In [1]: import numpy as np

In [2]: from numpy import linalg as LA

In [3]: np.set_printoptions(precision=2, suppress=True, linewidth=120, floatmode="fixed")

In [4]: def tidy(a):
   ...:     return np.round(a, 2) + 0
   ...: 

In [5]: K = np.load("data.npy")

In [6]: print(K)
[[0 0 0 0 0 0 0 0 0]
 [0 0 1 1 1 0 1 0 0]
 [0 1 0 0 0 0 1 1 1]
 [0 1 0 0 1 1 0 1 1]
 [0 1 0 1 0 1 1 1 1]
 [0 0 0 1 1 0 1 1 1]
 [0 1 1 0 1 1 0 1 1]
 [0 0 1 1 1 1 1 0 0]
 [0 0 1 1 1 1 1 0 0]]

In [7]: print((LA.matrix_power((K != 0) + (K.T != 0) + np.eye(9), 9) > 0).astype(int))
[[1 0 0 0 0 0 0 0 0]
 [0 1 1 1 1 1 1 1 1]
 [0 1 1 1 1 1 1 1 1]
 [0 1 1 1 1 1 1 1 1]
 [0 1 1 1 1 1 1 1 1]
 [0 1 1 1 1 1 1 1 1]
 [0 1 1 1 1 1 1 1 1]
 [0 1 1 1 1 1 1 1 1]
 [0 1 1 1 1 1 1 1 1]]

In [8]: print(np.flatnonzero(LA.matrix_power((K != 0) + (K.T != 0) + np.eye(9), 9)[1]))
[1 2 3 4 5 6 7 8]

In [9]: print((K != 0).astype(int))
[[0 0 0 0 0 0 0 0 0]
 [0 0 1 1 1 0 1 0 0]
 [0 1 0 0 0 0 1 1 1]
 [0 1 0 0 1 1 0 1 1]
 [0 1 0 1 0 1 1 1 1]
 [0 0 0 1 1 0 1 1 1]
 [0 1 1 0 1 1 0 1 1]
 [0 0 1 1 1 1 1 0 0]
 [0 0 1 1 1 1 1 0 0]]

In [10]: print(K @ K)
[[0 0 0 0 0 0 0 0 0]
 [0 4 1 1 2 3 2 4 4]
 [0 1 4 3 4 3 3 1 1]
 [0 1 3 5 4 3 5 2 2]
 [0 2 4 4 6 4 4 3 3]
 [0 3 3 3 4 5 3 3 3]
 [0 2 3 5 4 3 6 3 3]
 [0 4 1 2 3 3 3 5 5]
 [0 4 1 2 3 3 3 5 5]]

In [11]: print(tidy(np.sort(LA.eigvals(K).real)))
[-2.84 -1.84 -1.22 -0.43  0.00  0.00  0.31  0.93  5.09]

In [12]: rank = LA.matrix_rank(K)

In [13]: print(rank)
7

In [14]: null = LA.svd(K)[2][rank:].T

In [15]: print(LA.matrix_rank(K.T @ K), LA.matrix_rank(K @ K.T))
7 7

In [16]: print([int(LA.matrix_rank(K[:, :j + 1])) for j in range(9)])
[0, 1, 2, 3, 4, 5, 6, 7, 7]

In [17]: print(np.allclose(K @ null, 0))
True

In [18]: print([int(LA.matrix_rank(np.delete(K, i, axis=0))) for i in range(9)])
[7, 6, 6, 6, 6, 6, 6, 7, 7]

In [19]: print(null.shape)
(9, 2)

In [20]: print(K.sum(axis=0))
[0 4 4 5 6 5 6 5 5]

In [21]: print(np.argwhere(np.triu(K)))
[[1 2]
 [1 3]
 [1 4]
 [1 6]
 [2 6]
 [2 7]
 [2 8]
 [3 4]
 [3 5]
 [3 7]
 [3 8]
 [4 5]
 [4 6]
 [4 7]
 [4 8]
 [5 6]
 [5 7]
 [5 8]
 [6 7]
 [6 8]]

In [22]: print(np.trace(K @ K @ K) // 6)
17

In [23]: Lm = np.diag(K.sum(axis=1)) - K

In [24]: print(round(LA.det(Lm[1:, 1:])))
0

In [25]: print(Lm)
[[ 0  0  0  0  0  0  0  0  0]
 [ 0  4 -1 -1 -1  0 -1  0  0]
 [ 0 -1  4  0  0  0 -1 -1 -1]
 [ 0 -1  0  5 -1 -1  0 -1 -1]
 [ 0 -1  0 -1  6 -1 -1 -1 -1]
 [ 0  0  0 -1 -1  5 -1 -1 -1]
 [ 0 -1 -1  0 -1 -1  6 -1 -1]
 [ 0  0 -1 -1 -1 -1 -1  5  0]
 [ 0  0 -1 -1 -1 -1 -1  0  5]]

In [26]: print(Lm @ np.ones(9))
[0.00 0.00 0.00 0.00 0.00 0.00 0.00 0.00 0.00]

In [27]: print((LA.eigvalsh(Lm) < 1e-8).sum())
2

In [28]: print(LA.matrix_rank(Lm))
7

In [29]: print(LA.norm(K, axis=1).argmax())
4

In [30]: print(tidy(LA.norm(K, 1)), tidy(LA.norm(K, np.inf)))
6.0 6.0

In [31]: print(tidy(LA.norm(K, axis=0)))
[0.00 2.00 2.00 2.24 2.45 2.24 2.45 2.24 2.24]

In [32]: LA.norm(K, axis=2)
AxisError: axis 2 is out of bounds for array of dimension 2


In [33]: def softmax(z):
    ...:     e = np.exp(z - z.max(axis=-1, keepdims=True))
    ...:     return e / e.sum(axis=-1, keepdims=True)
    ...: 

In [34]: print(softmax(K).sum(axis=1))
[1.00 1.00 1.00 1.00 1.00 1.00 1.00 1.00 1.00]

In [35]: print(tidy(softmax(10 * K[3])))
[0.00 0.20 0.00 0.00 0.20 0.20 0.00 0.20 0.20]

In [36]: scores = K @ K.T / np.sqrt(9)

In [37]: print(softmax(scores).round(6).argmax(axis=1))
[0 1 2 3 4 5 6 7 7]

In [38]: print(tidy(softmax(scores)[3] @ K))
[0.00 0.65 0.41 0.45 0.71 0.70 0.56 0.76 0.76]

In [39]: E = np.loadtxt("mat.csv", delimiter=",")

In [40]: print(E)
[[ 5.00  5.00  5.00  5.00  5.00  5.00  5.00  5.00  5.00  5.00  5.00]
 [ 5.00 10.00 10.00 10.00 10.00 10.00 10.00 10.00 10.00 10.00 10.00]
 [ 5.00 10.00 15.00 15.00 15.00 15.00 15.00 15.00 15.00 15.00 15.00]
 [ 5.00 10.00 15.00 20.00 20.00 20.00 20.00 20.00 20.00 20.00 20.00]
 [ 5.00 10.00 15.00 20.00 25.00 25.00 25.00 25.00 25.00 25.00 25.00]
 [ 5.00 10.00 15.00 20.00 25.00 30.00 30.00 30.00 30.00 30.00 30.00]
 [ 5.00 10.00 15.00 20.00 25.00 30.00 35.00 35.00 35.00 35.00 35.00]
 [ 5.00 10.00 15.00 20.00 25.00 30.00 35.00 40.00 40.00 40.00 40.00]
 [ 5.00 10.00 15.00 20.00 25.00 30.00 35.00 40.00 45.00 45.00 45.00]
 [ 5.00 10.00 15.00 20.00 25.00 30.00 35.00 40.00 45.00 50.00 50.00]
 [ 5.00 10.00 15.00 20.00 25.00 30.00 35.00 40.00 45.00 50.00 55.00]]

In [41]: rng = np.random.default_rng(4720)

In [42]: A2 = E + rng.integers(-2, 3, (11, 1)) @ rng.integers(-2, 3, (1, 11))

In [43]: print(A2)
[[ 7.00  5.00  7.00  7.00  9.00  5.00  1.00  7.00  3.00  7.00  9.00]
 [ 3.00 10.00  8.00  8.00  6.00 10.00 14.00  8.00 12.00  8.00  6.00]
 [ 7.00 10.00 17.00 17.00 19.00 15.00 11.00 17.00 13.00 17.00 19.00]
 [ 7.00 10.00 17.00 22.00 24.00 20.00 16.00 22.00 18.00 22.00 24.00]
 [ 4.00 10.00 14.00 19.00 23.00 25.00 27.00 24.00 26.00 24.00 23.00]
 [ 7.00 10.00 17.00 22.00 29.00 30.00 26.00 32.00 28.00 32.00 34.00]
 [ 5.00 10.00 15.00 20.00 25.00 30.00 35.00 35.00 35.00 35.00 35.00]
 [ 7.00 10.00 17.00 22.00 29.00 30.00 31.00 42.00 38.00 42.00 44.00]
 [ 6.00 10.00 16.00 21.00 27.00 30.00 33.00 41.00 44.00 46.00 47.00]
 [ 4.00 10.00 14.00 19.00 23.00 30.00 37.00 39.00 46.00 49.00 48.00]
 [ 7.00 10.00 17.00 22.00 29.00 30.00 31.00 42.00 43.00 52.00 59.00]]

In [44]: print(np.abs(A2 - E).sum(axis=1))
[24.00 24.00 24.00 24.00 12.00 24.00  0.00 24.00 12.00 12.00 24.00]

In [45]: evals, evecs = LA.eigh(E)

In [46]: print(tidy(evals.sum()), np.trace(E))
330.0 330.0

In [47]: print(tidy(evecs @ np.diag(evals) @ evecs.T))
[[ 5.00  5.00  5.00  5.00  5.00  5.00  5.00  5.00  5.00  5.00  5.00]
 [ 5.00 10.00 10.00 10.00 10.00 10.00 10.00 10.00 10.00 10.00 10.00]
 [ 5.00 10.00 15.00 15.00 15.00 15.00 15.00 15.00 15.00 15.00 15.00]
 [ 5.00 10.00 15.00 20.00 20.00 20.00 20.00 20.00 20.00 20.00 20.00]
 [ 5.00 10.00 15.00 20.00 25.00 25.00 25.00 25.00 25.00 25.00 25.00]
 [ 5.00 10.00 15.00 20.00 25.00 30.00 30.00 30.00 30.00 30.00 30.00]
 [ 5.00 10.00 15.00 20.00 25.00 30.00 35.00 35.00 35.00 35.00 35.00]
 [ 5.00 10.00 15.00 20.00 25.00 30.00 35.00 40.00 40.00 40.00 40.00]
 [ 5.00 10.00 15.00 20.00 25.00 30.00 35.00 40.00 45.00 45.00 45.00]
 [ 5.00 10.00 15.00 20.00 25.00 30.00 35.00 40.00 45.00 50.00 50.00]
 [ 5.00 10.00 15.00 20.00 25.00 30.00 35.00 40.00 45.00 50.00 55.00]]

In [48]: print(np.abs(evecs[:, -1]).round(6).argmax())
10

In [49]: print(tidy(evecs.T @ E @ evecs))
[[  1.27   0.00   0.00   0.00   0.00   0.00   0.00   0.00   0.00   0.00   0.00]
 [  0.00   1.35   0.00   0.00   0.00   0.00   0.00   0.00   0.00   0.00   0.00]
 [  0.00   0.00   1.49   0.00   0.00   0.00   0.00   0.00   0.00   0.00   0.00]
 [  0.00   0.00   0.00   1.71   0.00   0.00   0.00   0.00   0.00   0.00   0.00]
 [  0.00   0.00   0.00   0.00   2.08   0.00   0.00   0.00   0.00   0.00   0.00]
 [  0.00   0.00   0.00   0.00   0.00   2.68   0.00   0.00   0.00   0.00   0.00]
 [  0.00   0.00   0.00   0.00   0.00   0.00   3.76   0.00   0.00   0.00   0.00]
 [  0.00   0.00   0.00   0.00   0.00   0.00   0.00   5.91   0.00   0.00   0.00]
 [  0.00   0.00   0.00   0.00   0.00   0.00   0.00   0.00  11.15   0.00   0.00]
 [  0.00   0.00   0.00   0.00   0.00   0.00   0.00   0.00   0.00  30.20   0.00]
 [  0.00   0.00   0.00   0.00   0.00   0.00   0.00   0.00   0.00   0.00 268.41]]

In [50]: print(tidy(LA.svd(E, compute_uv=False)))
[268.41  30.20  11.15   5.91   3.76   2.68   2.08   1.71   1.49   1.35   1.27]
